In [1]: import numpy as np

In [2]: import numpy.linalg as la

In [3]: np.set_printoptions(precision=2, suppress=True, linewidth=140, sign=" ")

In [4]: def tidy(a):
   ...:     return np.round(a, 2) + 0
   ...: 

In [5]: J = np.load("arr.npy")

In [6]: J
Out[6]: 
array([[ 0.18,  0.35,  0.06,  0.41],
       [ 0.1 ,  0.2 ,  0.4 ,  0.3 ],
       [ 0.23,  0.09,  0.32,  0.36],
       [ 0.29,  0.12,  0.47,  0.12]])

In [7]: f, r1 = J[1], J[3]

In [8]: f @ f
Out[8]: np.float64(0.3)

In [9]: tidy(f @ r1)
Out[9]: np.float64(0.28)

In [10]: pr = (f @ r1) / (f @ f) * f

In [11]: tidy(np.outer(f, r1))
Out[11]: 
array([[ 0.03,  0.01,  0.05,  0.01],
       [ 0.06,  0.02,  0.09,  0.02],
       [ 0.12,  0.05,  0.19,  0.05],
       [ 0.09,  0.04,  0.14,  0.04]])

In [12]: tidy(r1 - pr)
Out[12]: array([ 0.2 , -0.06,  0.1 , -0.16])

In [13]: tidy((r1 - pr) @ f)
Out[13]: np.float64(0.0)

In [14]: vec = np.array([-2, 2, 2, 2])

In [15]: y = J @ vec

In [16]: c, lr = np.zeros(4), 1 / la.norm(J, 2) ** 2

In [17]: for i in range(60):
    ...:     c -= lr * J.T @ (J @ c - y)
    ...:     if i % 10 == 0: print(i, round(la.norm(J @ c - y), 2))
    ...: 
0 0.53
10 0.37
20 0.3
30 0.24
40 0.2
50 0.16

In [18]: tidy(la.cond(J))
Out[18]: np.float64(7.47)

In [19]: tidy(c)
Out[19]: array([-1.16,  1.71,  1.66,  1.99])

In [20]: vec = np.array([0, 1, 3, 3])

In [21]: tidy(J @ (2 * vec))
Out[21]: array([ 3.52,  4.6 ,  4.26,  3.78])

In [22]: tidy(J * vec)
Out[22]: 
array([[ 0.  ,  0.35,  0.18,  1.23],
       [ 0.  ,  0.2 ,  1.2 ,  0.9 ],
       [ 0.  ,  0.09,  0.96,  1.08],
       [ 0.  ,  0.12,  1.41,  0.36]])

In [23]: J @ np.eye(4)[3]
Out[23]: array([ 0.41,  0.3 ,  0.36,  0.12])

In [24]: J @ np.ones(4)
Out[24]: array([ 1.,  1.,  1.,  1.])

In [25]: la.norm(J @ vec) <= la.norm(J, 2) * la.norm(vec) + 1e-9
Out[25]: np.True_

In [26]: tidy((J * vec).sum(axis=1))
Out[26]: array([ 1.76,  2.3 ,  2.13,  1.89])

In [27]: (J @ vec).argmax()
Out[27]: np.int64(1)
